>>> import numpy as np
>>> from numpy import linalg as LA
>>> np.set_printoptions(precision=2, suppress=True, linewidth=140)
>>> M = np.load("a.npy")
>>> M
array([[ -4.35,   0.24,   0.05, -31.97],
       [ -0.63,  -0.27,  -0.71,  10.04],
       [ -0.97,   0.28,  -0.36, -33.99],
       [  1.76,   0.07,  -0.61, -18.88],
       [  2.57,  -0.03,  -0.76,  -9.98],
       [  0.78,   0.09,  -1.76,   7.31],
       [ -3.31,  -0.06,   1.41,   9.18],
       [  6.51,   0.15,  -0.49,  30.63],
       [ -4.67,   0.13,   0.37,  17.16],
       [  2.58,   0.07,  -0.7 , -58.93],
       [  4.38,  -0.09,  -0.06,  -7.8 ],
       [ -5.01,  -0.25,  -1.32,   2.38],
       [ -1.62,  -0.05,  -0.19,  -2.66],
       [  1.63,   0.09,  -0.05, -14.1 ],
       [ -4.84,   0.05,  -1.02,  -9.31],
       [ -2.92,   0.18,  -0.09, -30.6 ],
       [ -3.42,  -0.05,  -0.09, -27.93],
       [ -1.36,  -0.2 ,   1.36,  27.96],
       [ -8.37,   0.14,  -0.36,  -7.33],
       [  7.57,  -0.41,  -0.16,  34.16],
       [ -2.75,  -0.13,   0.28,  15.25],
       [  6.24,  -0.16,   0.81,   4.43],
       [  0.13,  -0.32,   0.81, -24.12]])
>>> x = np.array([0, 0, 0, 1])
>>> y = M @ x
>>> c, lr = np.zeros(4), 1 / LA.norm(M, 2) ** 2
>>> for i in range(15):
...     c -= lr * M.T @ (M @ c - y)
...     if i % 5 == 0: print(i, round(LA.norm(M @ c - y), 2))
... 
0 0.73
5 0.63
10 0.54
>>> print(np.round(LA.cond(M), 2))
144.04
>>> E = np.load("layer5.npy")
>>> print(E)
[[ 46  -4  -7   1   3   1]
 [  7  47   7  -5  -6   5]
 [  9  -3 -75   8  -5  -3]
 [  8   8   7 -98  -4   8]
 [  8   1   8   7 -48   7]
 [  6  -3  -6  -4  -5 -61]]
>>> t3 = np.stack([E, 3 * E, E[::-1]])
>>> t3.sum(axis=0)
array([[ 190,  -19,  -34,    0,    7,  -57],
       [  36,  189,   36,  -13,  -72,   27],
       [  44,   -4, -293,  -66,  -24,   -4],
       [  41,   29,  -47, -384,  -21,   29],
       [  39,   51,   39,   23, -198,   33],
       [  70,  -16,  -31,  -15,  -17, -243]])
>>> (t3 @ E.T).shape
(3, 6, 6)
>>> np.einsum("bij,cij->bc", t3, t3)
array([[ 26633,  79899,  -1136],
       [ 79899, 239697,  -3408],
       [ -1136,  -3408,  26633]])
>>> LA.norm(t3, axis=(1, 2))
array([163.2 , 489.59, 163.2 ])
>>> F = np.loadtxt("dump.csv", delimiter=",")
>>> print(F)
[[ 1.  0.  0.  0.]
 [ 0.  0.  0. -2.]
 [ 0. -2.  0.  0.]
 [ 0.  0. -1.  0.]]
>>> M2 = np.array([[1, -4, -1], [3, -4, 4]])
>>> C = np.kron(M2, F)
>>> C
array([[ 1.,  0.,  0.,  0., -4., -0., -0., -0., -1., -0., -0., -0.],
       [ 0.,  0.,  0., -2., -0., -0., -0.,  8., -0., -0., -0.,  2.],
       [ 0., -2.,  0.,  0., -0.,  8., -0., -0., -0.,  2., -0., -0.],
       [ 0.,  0., -1.,  0., -0., -0.,  4., -0., -0., -0.,  1., -0.],
       [ 3.,  0.,  0.,  0., -4., -0., -0., -0.,  4.,  0.,  0.,  0.],
       [ 0.,  0.,  0., -6., -0., -0., -0.,  8.,  0.,  0.,  0., -8.],
       [ 0., -6.,  0.,  0., -0.,  8., -0., -0.,  0., -8.,  0.,  0.],
       [ 0.,  0., -3.,  0., -0., -0.,  4., -0.,  0.,  0., -4.,  0.]])
>>> Q, r_ = LA.qr(F)
>>> Q.T @ Q
array([[1., 0., 0., 0.],
       [0., 1., 0., 0.],
       [0., 0., 1., 0.],
       [0., 0., 0., 1.]])
>>> np.allclose(r_.T @ r_, F.T @ F)
True
>>> Q.shape, r_.shape
((4, 4), (4, 4))
>>> Q @ r_
array([[ 1.,  0.,  0.,  0.],
       [ 0.,  0.,  0., -2.],
       [ 0., -2.,  0.,  0.],
       [ 0.,  0., -1.,  0.]])
>>> print(r_)
[[ 1.  0.  0.  0.]
 [ 0. -2.  0.  0.]
 [ 0.  0. -1.  0.]
 [ 0.  0.  0. -2.]]
>>> np.sort(LA.eigvals(r_).real)
array([-2., -2., -1.,  1.])
>>> round(float(LA.det(r_)), 2)
-4.0
>>> rng = np.random.default_rng(81)
>>> labels = rng.permutation(4)
>>> labels
array([3, 1, 0, 2])
>>> M2 = F[labels][:, labels]
>>> print(np.round(LA.det(M2), 2), round(LA.det(F[labels]), 2))
-4.0 -4.0
>>> M2
array([[ 0.,  0.,  0., -1.],
       [-2.,  0.,  0.,  0.],
       [ 0.,  0.,  1.,  0.],
       [ 0., -2.,  0.,  0.]])
>>> X = np.load("x.npy")
>>> X
array([[-3, -5,  4,  3, -5, -1],
       [-5, -3, -5,  4,  3, -5],
       [ 4, -5, -3, -5,  4,  3],
       [ 3,  4, -5, -3, -5,  4],
       [-5,  3,  4, -5, -3, -5],
       [-1, -5,  3,  4, -5, -3]])
>>> M2 = X[0, 0] * X[1:] - np.outer(X[1:, 0], X[0])
>>> M2
array([[  0, -16,  35,   3, -34,  10],
       [  0,  35,  -7,   3,   8,  -5],
       [  0,   3,   3,   0,  30,  -9],
       [  0, -34,   8,  30, -16,  10],
       [  0,  10,  -5,  -9,  10,   8]])
>>> np.flatnonzero(~M2.round(6).any(axis=1))
array([], dtype=int64)
>>> LA.matrix_rank(M2), LA.matrix_rank(X)
(np.int64(5), np.int64(6))
>>> X[:, 0] / X[0, 0]
array([ 1.  ,  1.67, -1.33, -1.  ,  1.67,  0.33])
